% ipython --no-banner

In [1]: import numpy as np

In [2]: np.set_printoptions(suppress=True, linewidth=200)

In [3]: A = np.load("data.npy")

In [4]: print(A.round(1) + 0)
[[ 1.8 -4.9  1.5  1.5 -2.2  1.8 -1.6]
 [ 1.5 -4.3  1.4  1.4 -1.8  1.5 -1.4]
 [ 1.1 -3.3  1.1  1.1 -1.2  1.1 -1.1]
 [ 0.7 -2.3  0.8  0.8 -0.6  0.7 -0.8]
 [ 0.1 -1.1  0.4  0.4 -0.1  0.1 -0.5]
 [ 0.  -0.8  0.3  0.3  0.   0.  -0.4]
 [-0.1 -0.1  0.   0.   0.  -0.1 -0.1]
 [-0.1 -0.1  0.   0.   0.  -0.1 -0.1]
 [ 0.   0.   0.   0.   0.   0.   0. ]
 [ 0.1  0.   0.   0.   0.   0.1  0.1]
 [ 0.9  0.7  0.2  0.2  0.4  0.9  0.8]
 [ 1.   0.8  0.3  0.3  0.5  1.   0.9]
 [ 1.   0.8  0.3  0.3  0.5  1.   0.9]
 [ 1.2  0.9  0.3  0.3  0.7  1.2  1.1]
 [ 1.7  1.4  0.5  0.5  1.2  1.7  1.5]
 [ 2.1  1.8  0.6  0.6  1.7  2.1  2. ]
 [ 4.2  4.8  1.5  1.5  5.1  4.2  4.5]
 [ 4.4  5.2  1.6  1.6  5.5  4.4  4.8]
 [ 7.2 10.9  2.8  2.8 12.   7.2  9. ]
 [ 8.2 13.3  3.2  3.2 14.7  8.2 10.7]
 [ 8.5 14.   3.3  3.3 15.5  8.5 11.2]
 [ 8.7 14.5  3.4  3.4 16.   8.7 11.6]]

In [5]: # column 3 repeats column 2

In [6]: W2 = A[[4, 0]].astype(float)

In [7]: for _ in range(5):
   ...:     labels = np.linalg.norm(A[:, None] - W2, axis=-1).argmin(axis=1)
   ...:     W2 = np.array([A[labels == j].mean(axis=0) for j in range(2)])
   ...: 

In [8]: print(labels)
[1 1 1 1 1 1 1 1 1 1 1 1 1 1 1 1 1 1 0 0 0 0]

In [9]: print(W2.round(1) + 0)
[[ 8.1 13.1  3.2  3.2 14.5  8.1 10.6]
 [ 1.2  0.   0.6  0.6  0.5  1.2  0.6]]

In [10]: u = np.array([2, -1, 1])

In [11]: g = np.array([-1, 0, 0, 3, -2, 2, 0])

In [12]: arr = np.outer(u, g)

In [13]: print(arr)
[[-2  0  0  6 -4  4  0]
 [ 1  0  0 -3  2 -2  0]
 [-1  0  0  3 -2  2  0]]

In [14]: # column 2 repeats column 1

In [15]: print(round(float(np.trace(np.linalg.pinv(arr) @ arr)), 1))
1.0

In [16]: print(np.allclose(arr[:-1].T @ np.linalg.lstsq(arr[:-1].T, arr[-1])[0], arr[-1]))
True

In [17]: print(np.unique(arr.round(6), axis=0).shape)
(3, 7)

In [18]: print(np.linalg.lstsq(arr[:-1].T, arr[-1])[2])
1

In [19]: rank = np.linalg.matrix_rank(arr)

In [20]: print(rank)
1

In [21]: N = np.linalg.svd(arr)[2][rank:].T

In [22]: print(np.round(arr @ N, 1) + 0)
[[0. 0. 0. 0. 0. 0.]
 [0. 0. 0. 0. 0. 0.]
 [0. 0. 0. 0. 0. 0.]]

In [23]: print(N.shape)
(7, 6)

In [24]: Uu, sig, Vt = np.linalg.svd(arr)

In [25]: print(np.argmax(sig[:-1] / (sig[1:] + 1e-6)) + 1)
1

In [26]: print(sig.round(1) + 0)
[10.4  0.   0. ]

In [27]: other = Uu[:, :1] @ np.diag(sig[:1]) @ Vt[:1]

In [28]: print(round(float(np.linalg.norm(arr - other) / np.linalg.norm(arr)), 1))
0.0

In [29]: print(round(np.linalg.norm(arr - other, 2), 1), np.round(sig[1], 1))
0.0 0.0

In [30]: print(np.linalg.matrix_rank(other))
1

In [31]: print(other.round(1) + 0)
[[-2.  0.  0.  6. -4.  4.  0.]
 [ 1.  0.  0. -3.  2. -2.  0.]
 [-1.  0.  0.  3. -2.  2.  0.]]

In [32]: print(np.linalg.matrix_rank(arr, rtol=0.05))
1

In [33]: rng = np.random.default_rng(964173)

In [34]: other = arr + rng.integers(-2, 3, (3, 1)) @ rng.integers(-2, 3, (1, 7))

In [35]: print(other)
[[-2  0  0  6  0  0  2]
 [ 1  0  0 -3  0  0 -1]
 [-1  0  0  3  0  0  1]]

In [36]: print(np.round(np.linalg.svd(other - arr, compute_uv=False), 1) + 0)
[7.3 0.  0. ]

In [37]: print(other - arr)
[[ 0  0  0  0  4 -4  2]
 [ 0  0  0  0 -2  2 -1]
 [ 0  0  0  0  2 -2  1]]

In [38]: vec = np.array([-1, 2, -5, -5, -2, -1, -5])

In [39]: print(arr @ np.ones(7))
[ 4. -2.  2.]

In [40]: print(arr * vec)
[[  2   0   0 -30   8  -4   0]
 [ -1   0   0  15  -4   2   0]
 [  1   0   0 -15   4  -2   0]]

In [41]: print(np.linalg.norm(arr @ vec) <= np.linalg.norm(arr, 2) * np.linalg.norm(vec) + 1e-9)
True

In [42]: print((arr * vec).sum(axis=1))
[-24  12 -12]

In [43]: print(arr @ (2 * vec))
[-48  24 -24]

In [44]: print(arr @ vec)
[-24  12 -12]

In [45]: print((arr @ vec).argmax())
1

In [46]: J = np.load("a.npy")

In [47]: print(J)
[[  1.6   0.7   1.5   0.1  -0.8   1.4]
 [ -5.   -1.7  -3.5   4.9   2.8  -2.3]
 [ -4.5   0.2  -2.6   4.7   3.1   1.2]
 [  1.4   0.2   1.5  -5.   -1.6   0.8]
 [  4.1   2.8   2.6   0.   -3.5   1.4]
 [  1.4   3.5   0.6   3.6  -1.    0.1]
 [ -5.3  -1.3  -1.7   5.8   4.9  -4. ]
 [  3.3   2.4   1.6  -0.3   4.2   4. ]
 [ -3.3   0.    0.   -2.7  -2.3  -1.5]
 [-10.1  -5.6  -4.7   2.5   5.2  -2.6]
 [  0.7   0.2   0.3   0.9  -2.8  -0.6]
 [ -1.2  -2.6  -1.5   1.9   1.7  -4.1]
 [  4.3   3.    1.2   1.3  -1.9  -0.8]
 [  7.5   4.9   2.7  -2.4  -4.1   4.2]
 [  0.1   0.   -2.3   4.2   1.    1. ]
 [ -1.6  -1.3  -2.6   6.    3.1  -2.4]
 [  4.6  -0.3   0.7  -5.2  -2.3   1.6]
 [  2.    2.2   2.   -1.6   0.2   5. ]
 [ -4.2  -4.3  -0.9   0.8   2.8  -3.4]
 [  0.9  -3.4  -1.   -2.1   0.8   0.6]
 [  3.2   2.8   4.4  -4.   -3.3   2.9]
 [ -4.1  -1.2  -1.6   3.4   2.5  -1.6]
 [  2.4   1.6   1.5   0.7   3.2   0.8]
 [ -3.5  -1.6   0.5  -5.4  -0.4  -1.6]
 [  2.5   1.    0.9  -1.1  -0.8   2.3]
 [  0.2   1.5   0.7   3.9   0.4  -0.2]
 [  2.8   2.1   2.8  -2.6  -3.3   0.7]]

In [48]: vec = np.array([3, 0, 1, 2, 0, -3])

In [49]: rhs = J @ vec

In [50]: print(rhs.round(1))
[  2.3  -1.8 -10.3  -6.7  10.7  11.7   6.   -1.1 -10.8 -22.2   6.   11.   19.1   7.8   3.4  11.8  -0.7 -10.2  -1.7  -4.3  -2.7  -2.3   7.7 -16.   -0.7   9.7   3.9]

In [51]: rhs = rhs + 0.1 * rng.normal(size=27)

In [52]: print(rhs.round(1))
[  2.2  -1.8 -10.3  -6.8  10.7  11.7   6.   -1.  -10.6 -22.3   6.   11.1  19.1   7.9   3.4  11.7  -0.7 -10.2  -1.7  -4.3  -2.8  -2.2   7.7 -16.   -0.6   9.7   3.8]

In [53]: coef, *_ = np.linalg.lstsq(J, rhs)

In [54]: print(round(float(np.linalg.norm(rhs - J @ coef)), 1))
0.3

In [55]: print(coef.round())
[ 3.  0.  1.  2.  0. -3.]

In [56]: print([round(float(np.linalg.norm(np.linalg.solve(J.T @ J + lam * np.eye(6), J.T @ rhs))), 2) for lam in (0, 1, 10, 100)])
[4.8, 4.72, 4.18, 2.24]

In [57]: Ac = (J - J.mean(axis=0)) / J.std(axis=0)

In [58]: print(np.round(Ac.std(axis=0), 1))
[1. 1. 1. 1. 1. 1.]

In [59]: coef = np.linalg.lstsq(np.delete(Ac, 1, axis=1), Ac[:, 1])[0]

In [60]: print(np.abs(coef).argmax())
1

In [61]: data = np.load("mat.npy")

In [62]: print(data)
[[5 5 5 5]
 [4 5 4 5]
 [5 5 5 5]
 [4 5 4 5]]

In [63]: # row 2 repeats row 0

In [64]: u = np.array([1, 0, 3])

In [65]: print(np.correlate(data[1], data[0], "full"))
[20 45 65 90 70 45 25]

In [66]: print(np.polyval(u, data[1]))
[19 28 19 28]

In [67]: rank = np.linalg.matrix_rank(data)

In [68]: print(rank)
2

In [69]: N = np.linalg.svd(data)[2][rank:].T

In [70]: print(np.round(N @ N.T, 1) + 0)
[[ 0.5  0.  -0.5  0. ]
 [ 0.   0.5  0.  -0.5]
 [-0.5  0.   0.5  0. ]
 [ 0.  -0.5  0.   0.5]]

In [71]: print(np.allclose(data @ N, 0))
True

In [72]: print([int(np.linalg.matrix_rank(data[:i])) for i in range(1, len(data) + 1)])
[1, 2, 2, 2]

In [73]: print([int(np.linalg.matrix_rank(np.delete(data, i, axis=0))) for i in range(4)])
[2, 2, 2, 2]

In [74]: hat = np.triu(np.array([[-2, 2, 2, -2], [-1, 2, 1, -2], [-2, 0, 2, 0], [0, 2, -1, -2]]), 1) + np.eye(4)

In [75]: other = hat @ data @ np.linalg.inv(hat)

In [76]: print(hat @ data - data @ hat)
[[ 10.   0.  -5.  30.]
 [ -3. -13. -16.  13.]
 [  0. -10. -15.  20.]
 [  0.  -8. -13.  18.]]

In [77]: print(np.linalg.matrix_rank(other))
2

In [78]: print(other)
[[ 15. -15.   0.  15.]
 [  1.  -2.   1.  -2.]
 [  5.  -5.   0.   5.]
 [  4.  -3.  -1.   7.]]

In [79]: print(np.trace(other), np.trace(data))
20.0 20

In [80]: print(np.round(np.poly(other), 1) + 0)
[  1. -20.  20.   0.   0.]
